>>> import numpy as np
>>> from numpy import linalg as LA
>>> np.set_printoptions(precision=4, suppress=True, linewidth=100, sign=" ")
>>> A = np.load("dump.npy")
>>> A
array([[ 0.6,  0.7,  0.1, -0.1, -1.4],
       [ 0.4,  1.6,  0.1, -0.7, -1.5],
       [ 2.1, -0.1, -0.3, -0.7,  0.4]])
>>> u, v = A[2], A[0]
>>> np.round(u @ v, 4)
np.float64(0.67)
>>> pr = (u @ v) / (u @ u) * u
>>> round(LA.norm(u + v) ** 2 + LA.norm(u - v) ** 2, 4)
np.float64(15.98)
>>> LA.matrix_rank(np.outer(u, v))
np.int64(1)
>>> v - pr
array([ 0.3273,  0.713 ,  0.139 , -0.0091, -1.4519])
>>> pr
array([ 0.2727, -0.013 , -0.039 , -0.0909,  0.0519])
>>> def softmax(z):
...     e = np.exp(z - z.max(axis=-1, keepdims=True))
...     return e / e.sum(axis=-1, keepdims=True)
... 
>>> softmax(A[2] + -2)
array([ 0.692 ,  0.0767,  0.0628,  0.0421,  0.1264])
>>> softmax(A).sum(axis=1)
array([ 1.,  1.,  1.])
>>> scores = A @ A.T / np.sqrt(5)
>>> softmax(scores).round(6).argmax(axis=1)
array([ 1,  1,  2])
>>> softmax(scores)
array([[ 0.3631,  0.4987,  0.1382],
       [ 0.2753,  0.6527,  0.072 ],
       [ 0.1065,  0.1005,  0.7931]])
>>> arr = np.loadtxt("sample7.csv", delimiter=",")
>>> arr
array([[ 0.3141, -0.3141, -0.3141,  0.1346],
       [-0.3141,  0.3141,  0.3141, -0.1346],
       [-0.3141,  0.3141,  0.3141, -0.1346],
       [ 0.1346, -0.1346, -0.1346,  0.0577]])
>>> np.round(np.trace(LA.pinv(arr) @ arr), 4)
np.float64(1.0)
>>> LA.lstsq(arr[:-1].T, arr[-1])[2]
np.int32(1)
>>> arr @ LA.pinv(arr) @ arr
array([[ 0.3141, -0.3141, -0.3141,  0.1346],
       [-0.3141,  0.3141,  0.3141, -0.1346],
       [-0.3141,  0.3141,  0.3141, -0.1346],
       [ 0.1346, -0.1346, -0.1346,  0.0577]])
>>> np.allclose(arr[:-1].T @ LA.lstsq(arr[:-1].T, arr[-1])[0], arr[-1])
True
>>> round(float(LA.norm(arr, 2)), 4)
1.0
>>> LA.norm(arr, axis=1).argmax()
np.int64(0)
>>> round(float(LA.norm(arr) ** 2 / LA.norm(arr, 2) ** 2), 4)
1.0
>>> np.round(LA.norm(arr[3], 1), 4), round(LA.norm(arr[3], np.inf), 4)
(np.float64(0.4615), np.float64(0.1346))
>>> LA.norm(arr, axis=1)
array([ 0.5604,  0.5604,  0.5604,  0.2402])
>>> round(LA.norm(arr, 1), 4), round(float(LA.norm(arr, np.inf)), 4)
(np.float64(1.0769), 1.0769)
>>> Uu, sv, VT = LA.svd(arr)
>>> np.argmax(sv[:-1] / (sv[1:] + 1e-6)) + 1
np.int64(1)
>>> out = Uu[:, :1] @ np.diag(sv[:1]) @ VT[:1]
>>> out
array([[ 0.3141, -0.3141, -0.3141,  0.1346],
       [-0.3141,  0.3141,  0.3141, -0.1346],
       [-0.3141,  0.3141,  0.3141, -0.1346],
       [ 0.1346, -0.1346, -0.1346,  0.0577]])
>>> round(LA.norm(arr - out, 2), 4), np.round(sv[1], 4)
(np.float64(0.0), np.float64(0.0))
>>> round(float(LA.norm(arr - out) / LA.norm(arr)), 4)
0.0
>>> round(np.abs(arr - out).max(), 4)
np.float64(0.0)
>>> LA.matrix_rank(out)
np.int64(1)
>>> X = np.array([[1, -2, -2],
...     [3, -2, -5],
...     [1, -2, -2],
...     [1, 1, -1],
...     [5, 4, -4],
...     [4, -3, 3],
...     [3, 2, 4]])
>>> X
array([[ 1, -2, -2],
       [ 3, -2, -5],
       [ 1, -2, -2],
       [ 1,  1, -1],
       [ 5,  4, -4],
       [ 4, -3,  3],
       [ 3,  2,  4]])
>>> t3 = np.stack([X, 2 * X, X[::-1]])
>>> np.einsum("bij,cij->bc", t3, t3)
array([[ 179,  358,    1],
       [ 358,  716,    2],
       [   1,    2,  179]])
>>> LA.matrix_rank(t3.reshape(3, -1))
np.int64(2)
>>> t3.sum(axis=0)
array([[  6,  -4,  -2],
       [ 13,  -9, -12],
       [  8,  -2, -10],
       [  4,   4,  -4],
       [ 16,  10, -14],
       [ 15, -11,   4],
       [ 10,   4,  10]])
>>> x = np.array([0, 2, -1])
>>> h = np.maximum(X @ x, 0)
>>> X * (h > 1e-9)[:, None]
array([[ 0,  0,  0],
       [ 3, -2, -5],
       [ 0,  0,  0],
       [ 1,  1, -1],
       [ 5,  4, -4],
       [ 0,  0,  0],
       [ 0,  0,  0]])
>>> np.tanh(X @ x)
array([-0.964 ,  0.7616, -0.964 ,  0.9951,  1.    , -1.    ,  0.    ])
>>> np.maximum(X @ x, 0) - np.maximum(-X @ x, 0)
array([-2,  1, -2,  3, 12, -9,  0])
>>> np.maximum(X @ (3 * x), 0)
array([  0,   3,   0,   9,  36,   0,   0])
>>> h
array([  0,   1,   0,   3,  12,   0,   0])
>>> X.T @ h
array([ 66,  49, -56])
>>> X.mean(axis=0)
array([ 2.5714, -0.2857, -1.    ])
>>> np.diff(X, axis=0)
array([[ 2,  0, -3],
       [-2,  0,  3],
       [ 0,  3,  1],
       [ 4,  3, -3],
       [-1, -7,  7],
       [-1,  5,  1]])
>>> np.count_nonzero(X)
np.int64(21)
>>> X - X[0]
array([[ 0,  0,  0],
       [ 2,  0, -3],
       [ 0,  0,  0],
       [ 0,  3,  1],
       [ 4,  6, -2],
       [ 3, -1,  5],
       [ 2,  4,  6]])
>>> np.unravel_index(np.abs(X).argmax(), X.shape)
(np.int64(1), np.int64(2))
>>> LA.svd(X, compute_uv=False)
array([ 9.2709,  7.2657,  6.3451])
>>> LA.matrix_rank(arr, rtol=0.1)
np.int64(1)
>>> np.argsort(-LA.norm(arr, axis=0).round(6), kind="stable")[:3]
array([ 0,  1,  2])
>>> round(float(LA.norm(arr, 2) / LA.norm(arr)), 4)
1.0
>>> [round(float(x), 4) for x in LA.svd(arr, compute_uv=False)[:3]]
[1.0, 0.0, 0.0]
>>> m1 = np.load("a.npy")
>>> m1
array([[ 0,  1,  2,  0,  0,  2,  1],
       [ 0,  0,  1,  2,  0,  2,  2],
       [ 0,  0,  0,  1,  0,  0,  2],
       [ 0,  0,  0,  0,  2,  0,  1],
       [ 0,  0,  0,  0,  0,  0,  2],
       [ 0,  0,  0,  0,  0,  0,  2],
       [ 0,  0,  0,  0,  0,  0,  0]])
>>> x = np.array([-2, -2, -2, -1, 0, 2, 0])
>>> h = np.maximum(m1 @ x, 0)
>>> np.flatnonzero(h > 1e-9)
array([], dtype=int64)
>>> np.maximum(m1 @ x, 0) - np.maximum(-m1 @ x, 0)
array([-2,  0, -1,  0,  0,  0,  0])
>>> m1.T @ h
array([ 0,  0,  0,  0,  0,  0,  0])
>>> np.tanh(m1 @ x)
array([-0.964 ,  0.    , -0.7616,  0.    ,  0.    ,  0.    ,  0.    ])
